$ ipython --no-banner

In [1]: import numpy as np

In [2]: import numpy.linalg as la

In [3]: np.set_printoptions(suppress=True, linewidth=200)

In [4]: rd = lambda a: np.round(a, 2) + 0

In [5]: arr = np.load("case12.npy")

In [6]: print(arr)
[[0 1 0]
 [1 0 0]
 [0 0 0]]

In [7]: print(np.all(la.eigvalsh(arr) > 0))
False

In [8]: print([round(float(la.det(arr[:i, :i])), 2) + 0 for i in range(1, 4)])
[0.0, -1.0, 0.0]

In [9]: K = np.diag(np.array([1, 2, 2]))

In [10]: print(K)
[[1 0 0]
 [0 2 0]
 [0 0 2]]

In [11]: vec = np.ones(3)

In [12]: for _ in range(5):
    ...:     vec = K @ vec
    ...:     vec /= la.norm(vec)
    ...:     print(round(vec @ K @ vec, 2))
    ...: 
1.89
1.97
1.99
2.0
2.0

In [13]: print(rd(vec))
[0.02 0.71 0.71]

In [14]: print(rd(la.eigvalsh(K)[-1]))
2.0

In [15]: m1 = np.loadtxt("dump.csv", delimiter=",")

In [16]: print(m1)
[[ -2.   1.  -3.]
 [ -8.   4.  -6.]
 [-10.   5.  -3.]]

In [17]: # null space of dimension 1

In [18]: print(np.allclose(m1 @ m1.T, m1.T @ m1))
False

In [19]: print(np.trace(m1))
-1.0

In [20]: print((m1 - m1.T) / 2)
[[ 0.   4.5  3.5]
 [-4.5  0.  -5.5]
 [-3.5  5.5  0. ]]

In [21]: print(rd(np.sort(np.abs(la.eigvals(m1)))))
[0. 2. 3.]

In [22]: print(rd(la.det(m1)))
0.0

In [23]: print(m1 @ m1)
[[ 26. -13.   9.]
 [ 44. -22.  18.]
 [ 10.  -5.   9.]]
